% python3 -q
>>> import numpy as np
>>> np.set_printoptions(suppress=True, linewidth=140)
>>> m1 = np.load("out2.npy")
>>> m1.round(3)
array([[-0.551, -0.511,  0.66 , -0.011],
       [ 0.508, -0.044,  0.403,  0.76 ],
       [ 0.508, -0.79 , -0.192, -0.284],
       [-0.424, -0.336, -0.605,  0.584]])
>>> # keeps lengths
>>> np.round(np.abs(np.linalg.eigvals(m1)).max(), 3)
np.float64(1.0)
>>> np.allclose(m1, m1.T)
False
>>> M2 = np.array([[-2, 2], [3, -1], [-1, 0], [0, -2]])
>>> np.round(m1 @ M2, 3)
array([[-1.092, -0.569],
       [-1.552, -0.459],
       [-3.194,  2.375],
       [ 0.444, -1.68 ]])
>>> np.vstack([m1, M2.T]).shape
(6, 4)
>>> np.round(np.einsum("ik,kj->ji", m1, M2), 3)
array([[-1.092, -1.552, -3.194,  0.444],
       [-0.569, -0.459,  2.375, -1.68 ]])
>>> print(np.round(np.einsum("ik,kj->ij", m1, M2), 3))
[[-1.092 -0.569]
 [-1.552 -0.459]
 [-3.194  2.375]
 [ 0.444 -1.68 ]]
>>> print(np.round(np.einsum("ij->j", m1), 3))
[ 0.042 -1.681  0.265  1.05 ]
>>> np.linalg.matrix_rank(np.vstack([m1, M2.T]))
np.int64(4)
>>> M2 = np.linalg.inv(m1)
>>> print(np.round(m1 @ M2, 3) + 0)
[[1. 0. 0. 0.]
 [0. 1. 0. 0.]
 [0. 0. 1. 0.]
 [0. 0. 0. 1.]]
>>> np.allclose(M2, m1.T)
True
>>> round(np.linalg.det(m1) * np.linalg.det(M2), 3)
np.float64(1.0)
>>> round(np.linalg.cond(m1), 3)
np.float64(1.0)
>>> data = np.load("mat.npy")
>>> data
array([[-3.592,  5.329,  3.5  ],
       [-0.343,  0.521,  0.337],
       [ 1.917, -2.852, -1.908],
       [ 0.82 , -1.224, -0.829],
       [-1.106,  1.713,  1.231],
       [-1.148,  1.755,  1.232],
       [ 0.407, -0.618, -0.418],
       [-1.762,  2.788,  1.833],
       [-2.101,  3.203,  2.127],
       [-1.471,  2.117,  1.462],
       [-0.751,  1.14 ,  0.82 ],
       [ 1.333, -1.954, -1.419],
       [-0.964,  1.417,  0.969],
       [ 4.666, -6.907, -4.638],
       [-1.474,  2.263,  1.412],
       [ 1.66 , -2.619, -1.782],
       [-1.423,  2.059,  1.399],
       [ 1.865, -2.614, -1.734],
       [-0.144,  0.122,  0.089],
       [ 3.191, -4.846, -3.325],
       [-0.753,  1.07 ,  0.699],
       [-0.999,  1.543,  1.027],
       [-1.197,  1.696,  1.245],
       [ 1.463, -2.247, -1.444],
       [-2.595,  3.852,  2.498],
       [-2.226,  3.252,  2.25 ],
       [ 2.013, -3.125, -1.961],
       [-1.279,  1.917,  1.239],
       [-5.647,  8.427,  5.57 ],
       [ 2.878, -4.409, -2.817],
       [ 2.907, -4.427, -2.783],
       [-1.265,  1.702,  1.12 ],
       [ 0.324, -0.582, -0.447],
       [-2.351,  3.572,  2.387],
       [ 0.64 , -0.811, -0.512],
       [ 0.633, -0.943, -0.8  ],
       [ 1.788, -2.688, -1.898],
       [ 2.331, -3.494, -2.306],
       [ 2.474, -3.599, -2.403],
       [ 1.096, -1.553, -1.112]])
>>> u, g = data[38], data[25]
>>> round(u @ u, 3)
np.float64(24.848)
>>> np.round(u @ g, 3)
np.float64(-22.618)
>>> pr = (u @ g) / (u @ u) * u
>>> round(np.linalg.norm(u + g) ** 2 + np.linalg.norm(u - g) ** 2, 3)
np.float64(90.882)
>>> np.linalg.matrix_rank(np.outer(u, g))
np.int64(1)
>>> M = np.load("sample18.npy")
>>> M
array([[-4, -4, -2,  2, -2,  2,  0,  4,  2,  4, -4],
       [-4, -4, -2,  2, -2,  2,  0,  4,  2,  4, -4],
       [-4, -4, -2,  2, -2,  2,  0,  4,  2,  4, -4],
       [ 0,  0,  0,  0,  0,  0,  0,  0,  0,  0,  0],
       [-4, -4, -2,  2, -2,  2,  0,  4,  2,  4, -4],
       [ 0,  0,  0,  0,  0,  0,  0,  0,  0,  0,  0],
       [ 0,  0,  0,  0,  0,  0,  0,  0,  0,  0,  0],
       [ 0,  0,  0,  0,  0,  0,  0,  0,  0,  0,  0]])
>>> # row 1 repeats row 0
>>> Uu, sig, VT = np.linalg.svd(M)
>>> sig.round(3) + 0
array([20.,  0.,  0.,  0.,  0.,  0.,  0.,  0.])
>>> M2 = Uu[:, :1] @ np.diag(sig[:1]) @ VT[:1]
>>> np.linalg.matrix_rank(M, rtol=0.05)
np.int64(1)
>>> round(np.linalg.norm(M - M2, 2), 3), np.round(sig[1], 3)
(np.float64(0.0), np.float64(0.0))
>>> print(np.round(np.linalg.norm(M - M2) / np.linalg.norm(M), 3))
0.0
>>> print(M2.round(3))
[[-4. -4. -2.  2. -2.  2.  0.  4.  2.  4. -4.]
 [-4. -4. -2.  2. -2.  2.  0.  4.  2.  4. -4.]
 [-4. -4. -2.  2. -2.  2.  0.  4.  2.  4. -4.]
 [ 0.  0.  0.  0.  0.  0.  0.  0.  0.  0.  0.]
 [-4. -4. -2.  2. -2.  2.  0.  4.  2.  4. -4.]
 [ 0.  0.  0.  0.  0.  0.  0.  0.  0.  0.  0.]
 [ 0.  0.  0.  0.  0.  0.  0.  0.  0.  0.  0.]
 [ 0.  0.  0.  0.  0.  0.  0.  0.  0.  0.  0.]]
